% ipython --no-banner

In [1]: import numpy as np

In [2]: np.set_printoptions(precision=1, suppress=True, linewidth=200, legacy="1.25")

In [3]: def rd(a):
   ...:     return np.round(a, 1) + 0
   ...: 

In [4]: M = np.load("out1.npy")

In [5]: rd(M)
Out[5]: 
array([[-0.5,  0.4, -0.5,  0.6],
       [-0.2,  0. , -0.7, -0.7],
       [ 0.9,  0.3, -0.4,  0.1],
       [ 0.1, -0.9, -0.4,  0.3]])

In [6]: O, evecs = np.linalg.qr(M[:, :3])[0], np.linalg.qr(M[:, 3:])[0]

In [7]: sv = np.linalg.svd(O.T @ evecs, compute_uv=False)

In [8]: (sv > 0.9).sum()
Out[8]: 0

In [9]: vec = np.array([6, -6, 7, 3])

In [10]: print(4 - np.linalg.matrix_rank(M - np.eye(4), tol=1e-8))
1

In [11]: print(rd(np.linalg.det(M)))
-1.0

In [12]: print(rd(M.T @ (M @ vec)))
[ 6. -6.  7.  3.]

In [13]: rd(np.linalg.norm(vec)), rd(np.linalg.norm(M @ vec))
Out[13]: (11.4, 11.4)

In [14]: print(rd(np.abs(np.linalg.eigvals(M))))
[1. 1. 1. 1.]

In [15]: rd((M - M.T) / 2)
Out[15]: 
array([[ 0. ,  0.3, -0.7,  0.2],
       [-0.3,  0. , -0.5,  0.1],
       [ 0.7,  0.5,  0. ,  0.3],
       [-0.2, -0.1, -0.3,  0. ]])

In [16]: np.allclose(M, M.T)
Out[16]: False

In [17]: rd(M @ M)
Out[17]: 
array([[-0.2, -0.9, -0.1, -0.4],
       [-0.6,  0.3,  0.6, -0.4],
       [-0.8,  0.1, -0.6,  0.3],
       [-0.2, -0.4,  0.5,  0.7]])

In [18]: rd(np.trace(M))
Out[18]: -0.5

In [19]: rd((M + M.T) / 2)
Out[19]: 
array([[-0.5,  0.1,  0.2,  0.4],
       [ 0.1,  0. , -0.2, -0.8],
       [ 0.2, -0.2, -0.4, -0.1],
       [ 0.4, -0.8, -0.1,  0.3]])

In [20]: print(rd(np.linalg.det(M)))
-1.0

In [21]: rd(np.linalg.eigvals(M).sum().real)
Out[21]: -0.5

In [22]: rd(np.kron(np.eye(2, dtype=int), M))
Out[22]: 
array([[-0.5,  0.4, -0.5,  0.6,  0. ,  0. ,  0. ,  0. ],
       [-0.2,  0. , -0.7, -0.7,  0. ,  0. ,  0. ,  0. ],
       [ 0.9,  0.3, -0.4,  0.1,  0. ,  0. ,  0. ,  0. ],
       [ 0.1, -0.9, -0.4,  0.3,  0. ,  0. ,  0. ,  0. ],
       [ 0. ,  0. ,  0. ,  0. , -0.5,  0.4, -0.5,  0.6],
       [ 0. ,  0. ,  0. ,  0. , -0.2,  0. , -0.7, -0.7],
       [ 0. ,  0. ,  0. ,  0. ,  0.9,  0.3, -0.4,  0.1],
       [ 0. ,  0. ,  0. ,  0. ,  0.1, -0.9, -0.4,  0.3]])

In [23]: rd(np.linalg.eigvals(M))
Out[23]: array([-1. +0.j, -0.2+1.j, -0.2-1.j,  1. +0.j])

In [24]: rd(np.einsum("ii->", M))
Out[24]: -0.5

In [25]: rd(np.linalg.det(M[::-1]))
Out[25]: -1.0

In [26]: W0 = np.load("a.npy")

In [27]: W0
Out[27]: 
array([[ 5,  6,  7,  8],
       [ 9, 10, 11, 12],
       [13, 14, 15, 16],
       [17, 18, 19, 20]])

In [28]: rd(np.linalg.det(W0))
Out[28]: 0.0

In [29]: np.allclose(W0, W0.T)
Out[29]: False

In [30]: print((W0 - W0.T) / 2)
[[ 0.  -1.5 -3.  -4.5]
 [ 1.5  0.  -1.5 -3. ]
 [ 3.   1.5  0.  -1.5]
 [ 4.5  3.   1.5  0. ]]

In [31]: W0 @ W0
Out[31]: 
array([[ 306,  332,  358,  384],
       [ 482,  524,  566,  608],
       [ 658,  716,  774,  832],
       [ 834,  908,  982, 1056]])

In [32]: rd(np.sort(np.abs(np.linalg.eigvals(W0))))
Out[32]: array([ 0. ,  0. ,  1.6, 51.6])

In [33]: rd(np.abs(np.linalg.eigvals(W0)).max())
Out[33]: 51.6

In [34]: print(np.linalg.matrix_power(W0, 2))
[[ 306  332  358  384]
 [ 482  524  566  608]
 [ 658  716  774  832]
 [ 834  908  982 1056]]

In [35]: print(np.trace(W0))
50

In [36]: (W0 + W0.T) / 2
Out[36]: 
array([[ 5. ,  7.5, 10. , 12.5],
       [ 7.5, 10. , 12.5, 15. ],
       [10. , 12.5, 15. , 17.5],
       [12.5, 15. , 17.5, 20. ]])

In [37]: assert W0 == W0.T
Traceback (most recent call last):
  Cell In[37], line 1
    assert W0 == W0.T
ValueError: The truth value of an array with more than one element is ambiguous. Use a.any() or a.all()


In [38]: J = np.load("sample19.npy")

In [39]: J
Out[39]: 
array([[ 0,  0,  0],
       [-2,  0,  0],
       [ 0,  0, -3]])

In [40]: print(rd(np.sort(np.linalg.eigvals(J))))
[-3.  0.  0.]

In [41]: np.allclose(J, J.T)
Out[41]: False

In [42]: (J + J.T) / 2
Out[42]: 
array([[ 0., -1.,  0.],
       [-1.,  0.,  0.],
       [ 0.,  0., -3.]])

In [43]: print(np.trace(J))
-3

In [44]: rd(np.linalg.det(J))
Out[44]: 0.0

In [45]: print(np.linalg.matrix_power(J, 2))
[[0 0 0]
 [0 0 0]
 [0 0 9]]

In [46]: m1 = np.loadtxt("block17.csv", delimiter=",")

In [47]: m1
Out[47]: 
array([[ 3.,  0.,  0.,  0.],
       [ 0.,  2.,  0.,  0.],
       [ 0.,  0., -1.,  0.],
       [ 0.,  0.,  0.,  2.]])

In [48]: B = np.linalg.inv(m1)

In [49]: print(rd(np.linalg.det(m1) * np.linalg.det(B)))
1.0

In [50]: m1 @ B
Out[50]: 
array([[1., 0., 0., 0.],
       [0., 1., 0., 0.],
       [0., 0., 1., 0.],
       [0., 0., 0., 1.]])

In [51]: K = np.array([[0, 0, 2, -2], [0, 0, -1, 1], [0, 0, 0, -2], [0, 0, 0, 0]])

In [52]: print(np.abs(np.diag(np.linalg.qr(K)[1])) > 1e-9)
[False False False False]

In [53]: rd(K @ np.linalg.pinv(K) @ K)
Out[53]: 
array([[ 0.,  0.,  2., -2.],
       [ 0.,  0., -1.,  1.],
       [ 0.,  0.,  0., -2.],
       [ 0.,  0.,  0.,  0.]])

In [54]: np.unique(K.round(6), axis=0).shape
Out[54]: (4, 4)

In [55]: Uu, sv, Vt = np.linalg.svd(K)

In [56]: np.argmax(sv[:-1] / (sv[1:] + 1e-6)) + 1
Out[56]: 2

In [57]: B = Uu[:, :2] @ np.diag(sv[:2]) @ Vt[:2]

In [58]: rd(B)
Out[58]: 
array([[ 0.,  0.,  2., -2.],
       [ 0.,  0., -1.,  1.],
       [ 0.,  0.,  0., -2.],
       [ 0.,  0.,  0.,  0.]])

In [59]: print(np.linalg.matrix_rank(K, rtol=0.05))
2

In [60]: np.count_nonzero(K)
Out[60]: 5

In [61]: rd(np.linalg.svd(K, compute_uv=False))
Out[61]: array([3.5, 1.3, 0. , 0. ])

In [62]: np.linalg.rank(K)
Traceback (most recent call last):
  Cell In[62], line 1
    np.linalg.rank(K)
AttributeError: module 'numpy.linalg' has no attribute 'rank'


In [63]: A = np.loadtxt("w.csv", delimiter=",")

In [64]: A
Out[64]: 
array([[0., 1., 0., 0.],
       [2., 3., 0., 0.],
       [0., 0., 0., 1.],
       [0., 0., 2., 3.]])

In [65]: vec = np.array([0, 2, 0, 2])

In [66]: A @ vec
Out[66]: array([2., 6., 2., 6.])

In [67]: A @ np.eye(4)[2]
Out[67]: array([0., 0., 0., 2.])

In [68]: np.sign((A @ vec).round(6))
Out[68]: array([1., 1., 1., 1.])

In [69]: print(A @ (2 * vec))
[ 4. 12.  4. 12.]

In [70]: np.linalg.norm(A @ vec) <= np.linalg.norm(A, 2) * np.linalg.norm(vec) + 1e-9
Out[70]: True

In [71]: (A @ vec).argmax()
Out[71]: 1

In [72]: A * vec
Out[72]: 
array([[0., 2., 0., 0.],
       [0., 6., 0., 0.],
       [0., 0., 0., 2.],
       [0., 0., 0., 6.]])

In [73]: t = np.radians(72)

In [74]: R = np.eye(4)

In [75]: R[1, 1] = R[3, 3] = np.cos(t)

In [76]: R[1, 3], R[3, 1] = -np.sin(t), np.sin(t)

In [77]: rd(R)
Out[77]: 
array([[ 1. ,  0. ,  0. ,  0. ],
       [ 0. ,  0.3,  0. , -1. ],
       [ 0. ,  0. ,  1. ,  0. ],
       [ 0. ,  1. ,  0. ,  0.3]])

In [78]: B = A @ R.T

In [79]: np.allclose(A @ A.T, B @ B.T)
Out[79]: True

In [80]: O, R = np.linalg.qr(A)

In [81]: np.abs(np.diag(R))
Out[81]: array([2., 1., 2., 1.])

In [82]: np.trace(O @ O.T)
Out[82]: 4.0

In [83]: np.allclose(R.T @ R, A.T @ A)
Out[83]: True

In [84]: O.T @ O
Out[84]: 
array([[1., 0., 0., 0.],
       [0., 1., 0., 0.],
       [0., 0., 1., 0.],
       [0., 0., 0., 1.]])

In [85]: O.shape, R.shape
Out[85]: ((4, 4), (4, 4))

In [86]: B = np.array([[0, -2, -2]])

In [87]: feats = B.T @ B

In [88]: feats
Out[88]: 
array([[0, 0, 0],
       [0, 4, 4],
       [0, 4, 4]])

In [89]: np.argsort(-np.linalg.norm(feats, axis=0).round(6), kind="stable")[:3]
Out[89]: array([1, 2, 0])
